% ipython --no-banner

In [1]: import numpy as np

In [2]: from numpy import linalg as LA

In [3]: np.set_printoptions(suppress=True, linewidth=120)

In [4]: X = np.loadtxt("w.csv", delimiter=",")

In [5]: X
Out[5]: 
array([[ 38.,  60.,  43.,  49.,  28.,  15.,  15.,  44.,  59.,  45.,  25.],
       [ 60., 181.,  85.,  97., 113.,  93.,  54., 111., 118., 138.,  50.],
       [ 43.,  85., 126.,  87.,  68.,  94.,  33.,  65., 118., 119., 109.],
       [ 49.,  97.,  87.,  78.,  60.,  59.,  30.,  69.,  99.,  94.,  64.],
       [ 28., 113.,  68.,  60., 107.,  64.,  37.,  47.,  83.,  79.,  55.],
       [ 15.,  93.,  94.,  59.,  64., 135.,  40.,  75.,  78., 140.,  82.],
       [ 15.,  54.,  33.,  30.,  37.,  40.,  18.,  34.,  38.,  50.,  24.],
       [ 44., 111.,  65.,  69.,  47.,  75.,  34.,  89.,  80., 110.,  38.],
       [ 59., 118., 118.,  99.,  83.,  78.,  38.,  80., 129., 118.,  92.],
       [ 45., 138., 119.,  94.,  79., 140.,  50., 110., 118., 170.,  92.],
       [ 25.,  50., 109.,  64.,  55.,  82.,  24.,  38.,  92.,  92., 102.]])

In [6]: rank = LA.matrix_rank(X)

In [7]: rank
Out[7]: np.int64(4)

In [8]: N = LA.svd(X)[2][rank:].T

In [9]: [int(LA.matrix_rank(np.delete(X, i, axis=0))) for i in range(11)]
Out[9]: [4, 4, 4, 4, 4, 4, 4, 4, 4, 4, 4]

In [10]: N.shape
Out[10]: (11, 7)

In [11]: [round(float(x), 3) for x in LA.svd(X, compute_uv=False)[:3]]
Out[11]: [880.021, 131.811, 96.11]

In [12]: LA.matrix_rank(X, rtol=0.1)
Out[12]: np.int64(3)

In [13]: np.round(LA.norm(X, 2) / LA.norm(X), 3)
Out[13]: np.float64(0.981)

In [14]: Uu, sig, VT = LA.svd(X)

In [15]: vecs = VT[:(sig > 1e-8).sum()]

In [16]: rng = np.random.default_rng(575)

In [17]: x = X[1] + 3 * X[10] + rng.integers(2) * np.eye(11)[5]

In [18]: x
Out[18]: array([135., 331., 412., 289., 278., 340., 126., 225., 394., 414., 356.])

In [19]: LA.matrix_rank(np.vstack([X, x]))
Out[19]: np.int64(5)
